% ipython --no-banner

In [1]: import numpy as np

In [2]: np.set_printoptions(precision=2, suppress=True, linewidth=100, floatmode="fixed")

In [3]: X = np.loadtxt("arr.csv", delimiter=",")

In [4]: X
Out[4]: 
array([[-0.78, -1.76, -0.55],
       [ 1.82, -0.82,  0.04],
       [-0.26, -0.48,  1.92]])

In [5]: np.linalg.pinv(X)
Out[5]: 
array([[-0.20,  0.46, -0.07],
       [-0.44, -0.21, -0.12],
       [-0.14,  0.01,  0.48]])

In [6]: np.round(X.T @ X, 2) + 0
Out[6]: 
array([[4.00, 0.00, 0.00],
       [0.00, 4.00, 0.00],
       [0.00, 0.00, 4.00]])

In [7]: np.linalg.svd(X, compute_uv=False)
Out[7]: array([2.00, 2.00, 2.00])

In [8]: round(X[:, 0] @ X[:, 2], 2)
Out[8]: np.float64(0.0)

In [9]: np.round(X @ X.T, 2) + 0
Out[9]: 
array([[4.00, 0.00, 0.00],
       [0.00, 4.00, 0.00],
       [0.00, 0.00, 4.00]])

In [10]: arr = np.load("out14.npy")

In [11]: arr
Out[11]: 
array([[ 1.40,  0.40,  0.30],
       [ 1.40, -0.20,  1.90],
       [ 0.90, -0.80,  0.90],
       [-1.70,  0.30, -0.30],
       [ 0.70, -0.60, -0.90],
       [-0.50, -0.60,  0.80],
       [-3.00,  4.00,  0.50],
       [-1.30, -0.90, -0.40],
       [-1.50,  0.10,  0.50],
       [-2.50,  0.40, -0.40],
       [-0.80, -0.60,  0.40],
       [-0.60,  0.70, -0.80],
       [-0.10, -0.50,  1.20]])

In [12]: arr @ arr
ValueError: matmul: Input operand 1 has a mismatch in its core dimension 0, with gufunc signature (n?,k),(k,m?)->(n?,m?) (size 13 is different from 3)


In [13]: cov = arr.T @ arr

In [14]: cov
Out[14]: 
array([[ 28.56, -12.94,   2.68],
       [-12.94,  19.73,  -0.16],
       [  2.68,  -0.16,   9.11]])

In [15]: np.linalg.svd(arr, compute_uv=False) ** 2
Out[15]: array([38.00, 11.32,  8.08])

In [16]: cov = np.cov(arr, rowvar=False)

In [17]: cov
Out[17]: 
array([[ 2.01, -1.00,  0.40],
       [-1.00,  1.63, -0.05],
       [ 0.40, -0.05,  0.67]])

In [18]: np.corrcoef(arr.T)
Out[18]: 
array([[ 1.00, -0.55,  0.35],
       [-0.55,  1.00, -0.05],
       [ 0.35, -0.05,  1.00]])

In [19]: np.median(arr, axis=0)
Out[19]: array([-0.60, -0.20,  0.40])

In [20]: round(float(np.corrcoef(arr[:, 2], arr[:, 1])[0, 1]), 2)
Out[20]: -0.05

In [21]: np.linalg.eigvalsh(cov)[::-1]
Out[21]: array([2.89, 0.94, 0.48])

In [22]: x0 = np.array([-2, -1, 2])

In [23]: (arr * x0).sum(axis=1)
Out[23]: array([-2.60,  1.20,  0.80,  2.50, -2.60,  3.20,  3.00,  2.70,  3.90,  3.80,  3.00, -1.10,  3.10])

In [24]: arr * x0
Out[24]: 
array([[-2.80, -0.40,  0.60],
       [-2.80,  0.20,  3.80],
       [-1.80,  0.80,  1.80],
       [ 3.40, -0.30, -0.60],
       [-1.40,  0.60, -1.80],
       [ 1.00,  0.60,  1.60],
       [ 6.00, -4.00,  1.00],
       [ 2.60,  0.90, -0.80],
       [ 3.00, -0.10,  1.00],
       [ 5.00, -0.40, -0.80],
       [ 1.60,  0.60,  0.80],
       [ 1.20, -0.70, -1.60],
       [ 0.20,  0.50,  2.40]])

In [25]: arr @ np.ones(3)
Out[25]: array([ 2.10,  3.10,  1.00, -1.70, -0.80, -0.30,  1.50, -2.60, -0.90, -2.50, -1.00, -0.70,  0.60])

In [26]: arr @ np.eye(3)[0]
Out[26]: array([ 1.40,  1.40,  0.90, -1.70,  0.70, -0.50, -3.00, -1.30, -1.50, -2.50, -0.80, -0.60, -0.10])

In [27]: (arr @ x0).argmax()
Out[27]: np.int64(8)

In [28]: np.sign((arr @ x0).round(6))
Out[28]: array([-1.00,  1.00,  1.00,  1.00, -1.00,  1.00,  1.00,  1.00,  1.00,  1.00,  1.00, -1.00,  1.00])

In [29]: np.linalg.norm(arr @ x0) <= np.linalg.norm(arr, 2) * np.linalg.norm(x0) + 1e-9
Out[29]: np.True_

In [30]: arr @ x0
Out[30]: array([-2.60,  1.20,  0.80,  2.50, -2.60,  3.20,  3.00,  2.70,  3.90,  3.80,  3.00, -1.10,  3.10])

In [31]: U, sv, Vt = np.linalg.svd(arr, full_matrices=False)

In [32]: np.allclose(U * sv @ Vt, arr)
Out[32]: True

In [33]: np.cumsum(sv ** 2) / np.sum(sv ** 2)
Out[33]: array([0.66, 0.86, 1.00])

In [34]: np.abs(Vt[0])
Out[34]: array([0.81, 0.58, 0.08])

In [35]: np.round(U.T @ arr @ Vt.T, 2) + 0
Out[35]: 
array([[6.16, 0.00, 0.00],
       [0.00, 3.36, 0.00],
       [0.00, 0.00, 2.84]])

In [36]: lab = arr[:, 2] > np.median(arr[:, 2])

In [37]: r0 = arr[lab].mean(axis=0) - arr[~lab].mean(axis=0)

In [38]: lab.astype(int)
Out[38]: array([0, 1, 1, 0, 0, 1, 1, 0, 1, 0, 0, 0, 1])

In [39]: ((arr - arr.mean(axis=0)) @ r0 > 0).astype(int)
Out[39]: array([1, 1, 1, 0, 0, 1, 1, 0, 1, 0, 0, 0, 1])

In [40]: r0
Out[40]: array([0.22, 0.38, 1.27])

In [41]: rng = np.random.default_rng(3860)

In [42]: K = (rng.random((5, 5)) < 0.3) + np.eye(5)

In [43]: K /= K.sum(axis=1, keepdims=True)

In [44]: K
Out[44]: 
array([[1.00, 0.00, 0.00, 0.00, 0.00],
       [0.00, 0.33, 0.00, 0.33, 0.33],
       [0.25, 0.00, 0.50, 0.00, 0.25],
       [0.20, 0.20, 0.20, 0.40, 0.00],
       [0.00, 0.00, 0.00, 0.00, 1.00]])

In [45]: np.linalg.matrix_power(K, 2)
Out[45]: 
array([[1.00, 0.00, 0.00, 0.00, 0.00],
       [0.07, 0.18, 0.07, 0.24, 0.44],
       [0.38, 0.00, 0.25, 0.00, 0.38],
       [0.33, 0.15, 0.18, 0.23, 0.12],
       [0.00, 0.00, 0.00, 0.00, 1.00]])

In [46]: K.sum(axis=1)
Out[46]: array([1.00, 1.00, 1.00, 1.00, 1.00])

In [47]: p = np.eye(5)[3]

In [48]: for _ in range(6):
    ...:     p = p @ K
    ...:     print(p.round(2))
    ...: 
[0.20 0.20 0.20 0.40 0.00]
[0.33 0.15 0.18 0.23 0.12]
[0.42 0.09 0.14 0.14 0.21]
[0.48 0.06 0.10 0.09 0.28]
[0.52 0.04 0.07 0.05 0.32]
[0.55 0.02 0.04 0.03 0.35]

In [49]: blk = np.stack([K, -3 * K, K[::-1]])

In [50]: np.linalg.det(blk)
Out[50]: array([ 0.03, -8.10,  0.03])

In [51]: blk.sum(axis=0)
Out[51]: 
array([[-2.00,  0.00,  0.00,  0.00,  1.00],
       [ 0.20, -0.47,  0.20, -0.27, -0.67],
       [-0.25,  0.00, -0.50,  0.00, -0.25],
       [-0.40, -0.07, -0.40, -0.47,  0.33],
       [ 1.00,  0.00,  0.00,  0.00, -2.00]])

In [52]: np.linalg.matrix_rank(blk)
Out[52]: array([5, 5, 5])

In [53]: blk.shape
Out[53]: (3, 5, 5)

In [54]: np.linalg.matrix_rank(blk.reshape(3, -1))
Out[54]: np.int64(2)

In [55]: np.linalg.norm(blk, axis=(1, 2))
Out[55]: array([1.73, 5.19, 1.73])

In [56]: r0 = np.array([1, -3])

In [57]: np.cross(X[1, :3], X[2, :3])
Out[57]: array([-1.56, -3.52, -1.09])

In [58]: np.round(np.correlate(X[1], X[2], "full"), 2) + 0
Out[58]: array([ 3.51, -2.46,  0.00,  0.19, -0.01])

In [59]: np.array([np.convolve(row, r0, "same") for row in X])
Out[59]: 
array([[-0.78,  0.59,  4.73],
       [ 1.82, -6.29,  2.51],
       [-0.26,  0.30,  3.37]])

In [60]: np.convolve(X[1], r0)
Out[60]: array([ 1.82, -6.29,  2.51, -0.12])

In [61]: x0 = np.array([-3, 2, 2, 2, 2])

In [62]: K @ np.eye(5)[0]
Out[62]: array([1.00, 0.00, 0.25, 0.20, 0.00])

In [63]: (K * x0).sum(axis=1)
Out[63]: array([-3.00,  2.00,  0.75,  1.00,  2.00])

In [64]: K @ x0
Out[64]: array([-3.00,  2.00,  0.75,  1.00,  2.00])

In [65]: K @ np.ones(5)
Out[65]: array([1.00, 1.00, 1.00, 1.00, 1.00])

In [66]: K @ (2 * x0)
Out[66]: array([-6.00,  4.00,  1.50,  2.00,  4.00])

In [67]: np.sign((K @ x0).round(6))
Out[67]: array([-1.00,  1.00,  1.00,  1.00,  1.00])

In [68]: O, V = np.linalg.qr(K[:, :4])[0], np.linalg.qr(K[:, 4:])[0]

In [69]: sv = np.linalg.svd(O.T @ V, compute_uv=False)

In [70]: (sv > 0.9).sum()
Out[70]: np.int64(0)

In [71]: sv
Out[71]: array([0.38])

In [72]: E = np.triu(rng.random((7, 7)) < 0.4, 1).astype(int)

In [73]: E = E + E.T

In [74]: E
Out[74]: 
array([[0, 0, 0, 0, 0, 1, 0],
       [0, 0, 0, 0, 0, 0, 1],
       [0, 0, 0, 1, 1, 0, 1],
       [0, 0, 1, 0, 0, 1, 0],
       [0, 0, 1, 0, 0, 0, 0],
       [1, 0, 0, 1, 0, 0, 1],
       [0, 1, 1, 0, 0, 1, 0]])

In [75]: W = np.array([[-2, -1, 2, 0],
    ...:     [1, -5, 5, 1],
    ...:     [1, -2, 1, 1],
    ...:     [4, -5, 0, -4],
    ...:     [-4, 3, -4, -4],
    ...:     [2, 3, -4, 0],
    ...:     [-3, -5, -1, -4]])

In [76]: coef = np.array([-2, 0, 2, 2])

In [77]: H = np.maximum(E @ W + coef, 0)

In [78]: np.linalg.matrix_rank(H)
Out[78]: np.int64(4)

In [79]: (H > 0).astype(int)
Out[79]: 
array([[0, 1, 0, 1],
       [0, 0, 1, 0],
       [0, 0, 0, 0],
       [1, 1, 0, 1],
       [0, 0, 1, 1],
       [0, 0, 1, 0],
       [1, 0, 1, 1]])

In [80]: H
Out[80]: 
array([[0, 3, 0, 2],
       [0, 0, 1, 0],
       [0, 0, 0, 0],
       [1, 1, 0, 3],
       [0, 0, 3, 3],
       [0, 0, 3, 0],
       [2, 0, 4, 4]])

In [81]: Z = np.array([[0, 0, 4], [0, 0, 2], [3, 2, 3], [2, 1, 0]])

In [82]: H @ Z
Out[82]: 
array([[ 4,  2,  6],
       [ 3,  2,  3],
       [ 0,  0,  0],
       [ 6,  3,  6],
       [15,  9,  9],
       [ 9,  6,  9],
       [20, 12, 20]])

In [83]: W @ Z
Out[83]: 
array([[  6,   4,  -4],
       [ 17,  11,   9],
       [  5,   3,   3],
       [ -8,  -4,   6],
       [-20, -12, -22],
       [-12,  -8,   2],
       [-11,  -6, -25]])

In [84]: (H @ Z).round(6).argmax(axis=1)
Out[84]: array([2, 0, 0, 0, 0, 0, 0])

In [85]: def softmax(z):
    ...:     e = np.exp(z - z.max(axis=-1, keepdims=True))
    ...:     return e / e.sum(axis=-1, keepdims=True)
    ...: 

In [86]: softmax(H[1] + 4)
Out[86]: array([0.17, 0.17, 0.48, 0.17])

In [87]: softmax(H[1])
Out[87]: array([0.17, 0.17, 0.48, 0.17])

In [88]: softmax(H).sum(axis=1)
Out[88]: array([1.00, 1.00, 1.00, 1.00, 1.00, 1.00, 1.00])

In [89]: S = H @ H.T / np.sqrt(4)

In [90]: softmax(S).round(6).argmax(axis=1)
Out[90]: array([0, 6, 0, 6, 6, 6, 6])

In [91]: np.round(softmax(S), 2) + 0
Out[91]: 
array([[0.80, 0.00, 0.00, 0.11, 0.02, 0.00, 0.07],
       [0.05, 0.08, 0.05, 0.05, 0.21, 0.21, 0.35],
       [0.14, 0.14, 0.14, 0.14, 0.14, 0.14, 0.14],
       [0.06, 0.00, 0.00, 0.16, 0.06, 0.00, 0.72],
       [0.00, 0.00, 0.00, 0.00, 0.05, 0.00, 0.95],
       [0.00, 0.01, 0.00, 0.00, 0.15, 0.15, 0.68],
       [0.00, 0.00, 0.00, 0.00, 0.00, 0.00, 1.00]])

In [92]: w, V = np.linalg.eigh(E)

In [93]: np.round(V.T @ E @ V, 2) + 0
Out[93]: 
array([[-2.33,  0.00,  0.00,  0.00,  0.00,  0.00,  0.00],
       [ 0.00, -1.00,  0.00,  0.00,  0.00,  0.00,  0.00],
       [ 0.00,  0.00, -0.74,  0.00,  0.00,  0.00,  0.00],
       [ 0.00,  0.00,  0.00,  0.00,  0.00,  0.00,  0.00],
       [ 0.00,  0.00,  0.00,  0.00,  0.74,  0.00,  0.00],
       [ 0.00,  0.00,  0.00,  0.00,  0.00,  1.00,  0.00],
       [ 0.00,  0.00,  0.00,  0.00,  0.00,  0.00,  2.33]])

In [94]: np.round(V.T @ V, 2) + 0
Out[94]: 
array([[1.00, 0.00, 0.00, 0.00, 0.00, 0.00, 0.00],
       [0.00, 1.00, 0.00, 0.00, 0.00, 0.00, 0.00],
       [0.00, 0.00, 1.00, 0.00, 0.00, 0.00, 0.00],
       [0.00, 0.00, 0.00, 1.00, 0.00, 0.00, 0.00],
       [0.00, 0.00, 0.00, 0.00, 1.00, 0.00, 0.00],
       [0.00, 0.00, 0.00, 0.00, 0.00, 1.00, 0.00],
       [0.00, 0.00, 0.00, 0.00, 0.00, 0.00, 1.00]])
